$ python -q
>>> import numpy as np
>>> np.set_printoptions(precision=2, suppress=True, linewidth=120, sign=" ")
>>> F = np.load("out6.npy")
>>> F
array([[ 4,  9,  7, -3,  8,  8,  9],
       [-7, -3, -9,  6, -3,  0,  0],
       [ 3, -4, -9, -2, -5,  4, -4],
       [ 3, -4, -9, -2, -5,  4, -4],
       [ 0,  7, -1, -6, -6, -8,  4],
       [-8,  4, -1, -7, -7, -3, -2],
       [-5,  6,  2, -7,  0,  7,  1],
       [ 2,  3,  1,  0, -1,  3,  1],
       [-2, -9, -5, -9, -5,  4,  3],
       [-8, -8, -5, -5, -3, -8, -8],
       [-8,  9,  7, -9, -7,  9, -2]])
>>> M2 = np.array([[0, 1], [0, 1], [3, 0], [1, 1], [2, 2], [0, 1], [2, 2]])
>>> np.einsum("ij,ij->i", F, F)
array([ 364,  184,  167,  167,  202,  192,  164,   25,  241,  315,  409])
>>> np.einsum("ik,kj->ji", F, M2)
array([[ 52, -27, -47, -47, -13, -28,   1,   3, -28, -42,  -6],
       [ 52, -10, -17, -17, -11, -32,   3,   8, -20, -51, -17]])
>>> np.linalg.matrix_rank(np.vstack([F, M2.T]))
np.int64(7)
>>> M2.T @ F.T
array([[ 52, -27, -47, -47, -13, -28,   1,   3, -28, -42,  -6],
       [ 52, -10, -17, -17, -11, -32,   3,   8, -20, -51, -17]])
>>> np.einsum("ik,kj->ij", F, M2)
array([[ 52,  52],
       [-27, -10],
       [-47, -17],
       [-47, -17],
       [-13, -11],
       [-28, -32],
       [  1,   3],
       [  3,   8],
       [-28, -20],
       [-42, -51],
       [ -6, -17]])
>>> np.linalg.matrix_rank(F @ M2)
np.int64(2)
>>> vec = np.array([-3, 0, 4, -3, -2, 2, 0])
>>> target = F @ vec
>>> np.round(np.linalg.solve(F.T @ F, F.T @ target), 2) + 0
array([-3.,  0.,  4., -3., -2.,  2.,  0.])
>>> target
array([ 25, -27, -21, -21,  10,  49,  58,   6,  31,   9, 111])
>>> np.round(np.linalg.lstsq(F, target)[0], 2) + 0
array([-3.,  0.,  4., -3., -2.,  2.,  0.])
>>> rng = np.random.default_rng(7724)
>>> target = target + 0.05 * rng.normal(size=11)
>>> target
array([ 25.06, -26.94, -20.96, -20.91,   9.98,  48.98,  58.02,   6.03,  31.  ,   8.94, 110.9 ])
>>> c, *_ = np.linalg.lstsq(F, target)
>>> round(float(np.linalg.norm(target - F @ c)), 2)
0.06
